>>> import numpy as np
>>> from numpy import linalg as LA
>>> np.set_printoptions(precision=3, suppress=True, linewidth=120, sign=" ")
>>> tidy = lambda a: np.round(a, 3) + 0
>>> Q, _ = LA.qr(np.array([[-0.6, -1.1, -0.4, 0.8, 0.2],
...     [1.4, -0.1, -1.1, 0.5, 1.3],
...     [1.8, -1.1, 0.3, -1.2, 1.6],
...     [-1.4, -0.3, -0.7, -1.3, -0.8],
...     [0.6, 1.1, 1.1, -0.6, -0.6]]))
>>> m1 = -2 * Q
>>> tidy(m1)
array([[ 0.427,  1.172,  0.236, -0.875, -1.274],
       [-0.997,  0.034, -1.638, -0.063, -0.564],
       [-1.282,  1.052,  0.736,  0.835,  0.1  ],
       [ 0.997,  0.382, -0.497,  1.547, -0.469],
       [-0.427, -1.172,  0.688,  0.376, -1.353]])
>>> tidy(m1.T @ m1)
array([[ 4.,  0.,  0.,  0.,  0.],
       [ 0.,  4.,  0.,  0.,  0.],
       [ 0.,  0.,  4.,  0.,  0.],
       [ 0.,  0.,  0.,  4.,  0.],
       [ 0.,  0.,  0.,  0.,  4.]])
>>> tidy(LA.norm(m1, axis=0))
array([ 2.,  2.,  2.,  2.,  2.])
>>> tidy(m1[:, 0] @ m1[:, 2])
np.float64(0.0)
>>> tidy(LA.svd(m1, compute_uv=False))
array([ 2.,  2.,  2.,  2.,  2.])
>>> A = np.load("dump.npy")
>>> A
array([[ 1,  0,  0,  0,  0,  0,  0],
       [-2,  1,  0,  0,  0,  0,  0],
       [ 1,  2,  1,  0,  0,  0,  0],
       [ 1, -1, -2,  1,  0,  0,  0],
       [ 2,  1, -2,  2,  1,  0,  0],
       [-2,  2,  1,  1,  2,  1,  0],
       [ 1, -1, -1,  2, -1,  1,  1]])
>>> tidy(LA.norm(A, 2))
np.float64(5.359)
>>> tidy(LA.norm(A[0] - A[1]))
np.float64(3.162)
>>> LA.norm(A, axis=1).argmax()
np.int64(5)
>>> A[0] @ A[1]
np.int64(-2)
>>> rng = np.random.default_rng(16)
>>> idx = rng.permutation(7)
>>> idx
array([ 5,  0,  3,  4,  1,  6,  2])
>>> M2 = A[idx][:, idx]
>>> M2
array([[ 1, -2,  1,  2,  2,  0,  1],
       [ 0,  1,  0,  0,  0,  0,  0],
       [ 0,  1,  1,  0, -1,  0, -2],
       [ 0,  2,  2,  1,  1,  0, -2],
       [ 0, -2,  0,  0,  1,  0,  0],
       [ 1,  1,  2, -1, -1,  1, -1],
       [ 0,  1,  0,  0,  2,  0,  1]])
>>> tidy(np.sort(np.abs(LA.eigvals(M2))))
array([ 1.,  1.,  1.,  1.,  1.,  1.,  1.])
>>> np.allclose(M2, A)
False
>>> def softmax(z):
...     e = np.exp(z - z.max(axis=-1, keepdims=True))
...     return e / e.sum(axis=-1, keepdims=True)
... 
>>> tidy(softmax(M2[1]))
array([ 0.115,  0.312,  0.115,  0.115,  0.115,  0.115,  0.115])
>>> tidy(softmax(10 * M2[1]))
array([ 0.,  1.,  0.,  0.,  0.,  0.,  0.])
>>> tidy(softmax(M2).sum(axis=1))
array([ 1.,  1.,  1.,  1.,  1.,  1.,  1.])
>>> tidy(softmax(M2[1] + -3))
array([ 0.115,  0.312,  0.115,  0.115,  0.115,  0.115,  0.115])
>>> S = M2 @ M2.T / np.sqrt(7)
>>> tidy(softmax(S)[1] @ M2)
array([ 0.217,  0.923,  1.023,  0.181,  0.397,  0.164, -0.753])
>>> idx = rng.permutation(5)
>>> idx
array([ 1,  0,  4,  3,  2])
>>> M2 = m1[idx][:, idx]
>>> tidy(LA.det(M2)), tidy(LA.det(m1[idx]))
(np.float64(-32.0), np.float64(-32.0))
>>> tidy(np.trace(M2))
np.float64(1.392)
>>> tidy(np.sort(np.abs(LA.eigvals(M2))))
array([ 2.,  2.,  2.,  2.,  2.])
>>> np.allclose(M2, m1)
False
>>> feats = np.loadtxt("a.csv", delimiter=",")
>>> tidy(feats)
array([[-1.05 , -1.206, -0.065, -0.958, -1.244,  1.819,  0.116, -1.17 , -0.908,  0.085, -0.197, -0.968],
       [-1.206,  1.192,  0.063, -1.132,  0.147,  0.744,  0.676,  0.066, -0.633,  0.645,  0.774,  1.488],
       [-0.065,  0.063, -0.474,  0.051,  0.401, -0.609,  1.514, -1.126, -0.937,  1.305,  0.462, -0.123],
       [-0.958, -1.132,  0.051, -1.31 ,  1.256, -0.51 , -0.791,  0.9  ,  1.189, -1.841, -0.588, -0.855],
       [-1.244,  0.147,  0.401,  1.256, -1.421, -0.697, -0.363,  0.269, -0.257,  0.546, -0.066,  0.414],
       [ 1.819,  0.744, -0.609, -0.51 , -0.697, -1.091,  0.759,  0.378,  0.208, -0.101,  1.364,  0.267],
       [ 0.116,  0.676,  1.514, -0.791, -0.363,  0.759, -1.802, -0.888, -1.634,  1.578,  0.25 ,  0.322],
       [-1.17 ,  0.066, -1.126,  0.9  ,  0.269,  0.378, -0.888, -0.883,  0.229, -0.859, -0.482, -0.356],
       [-0.908, -0.633, -0.937,  1.189, -0.257,  0.208, -1.634,  0.229, -0.752, -0.874, -0.469,  1.174],
       [ 0.085,  0.645,  1.305, -1.841,  0.546, -0.101,  1.578, -0.859, -0.874, -1.656,  0.091, -0.904],
       [-0.197,  0.774,  0.462, -0.588, -0.066,  1.364,  0.25 , -0.482, -0.469,  0.091, -3.166, -0.015],
       [-0.968,  1.488, -0.123, -0.855,  0.414,  0.267,  0.322, -0.356,  1.174, -0.904, -0.015, -0.586]])
>>> idx = rng.permutation(12)
>>> idx
array([  2,  11,   6,  10,   4,   9,   1,   8,   5,   0,   7,   3])
>>> M2 = feats[idx][:, idx]
>>> tidy(np.sort(np.abs(LA.eigvals(M2))))
array([ 0.,  1.,  2.,  2.,  2.,  2.,  3.,  3.,  3.,  5.,  5.,  5.])
>>> tidy(M2)
array([[-0.474, -0.123,  1.514,  0.462,  0.401,  1.305,  0.063, -0.937, -0.609, -0.065, -1.126,  0.051],
       [-0.123, -0.586,  0.322, -0.015,  0.414, -0.904,  1.488,  1.174,  0.267, -0.968, -0.356, -0.855],
       [ 1.514,  0.322, -1.802,  0.25 , -0.363,  1.578,  0.676, -1.634,  0.759,  0.116, -0.888, -0.791],
       [ 0.462, -0.015,  0.25 , -3.166, -0.066,  0.091,  0.774, -0.469,  1.364, -0.197, -0.482, -0.588],
       [ 0.401,  0.414, -0.363, -0.066, -1.421,  0.546,  0.147, -0.257, -0.697, -1.244,  0.269,  1.256],
       [ 1.305, -0.904,  1.578,  0.091,  0.546, -1.656,  0.645, -0.874, -0.101,  0.085, -0.859, -1.841],
       [ 0.063,  1.488,  0.676,  0.774,  0.147,  0.645,  1.192, -0.633,  0.744, -1.206,  0.066, -1.132],
       [-0.937,  1.174, -1.634, -0.469, -0.257, -0.874, -0.633, -0.752,  0.208, -0.908,  0.229,  1.189],
       [-0.609,  0.267,  0.759,  1.364, -0.697, -0.101,  0.744,  0.208, -1.091,  1.819,  0.378, -0.51 ],
       [-0.065, -0.968,  0.116, -0.197, -1.244,  0.085, -1.206, -0.908,  1.819, -1.05 , -1.17 , -0.958],
       [-1.126, -0.356, -0.888, -0.482,  0.269, -0.859,  0.066,  0.229,  0.378, -1.17 , -0.883,  0.9  ],
       [ 0.051, -0.855, -0.791, -0.588,  1.256, -1.841, -1.132,  1.189, -0.51 , -0.958,  0.9  , -1.31 ]])
>>> tidy(np.diag(M2))
array([-0.474, -0.586, -1.802, -3.166, -1.421, -1.656,  1.192, -0.752, -1.091, -1.05 , -0.883, -1.31 ])
>>> tidy(LA.det(M2)), tidy(LA.det(feats[idx]))
(np.float64(0.0), np.float64(0.0))
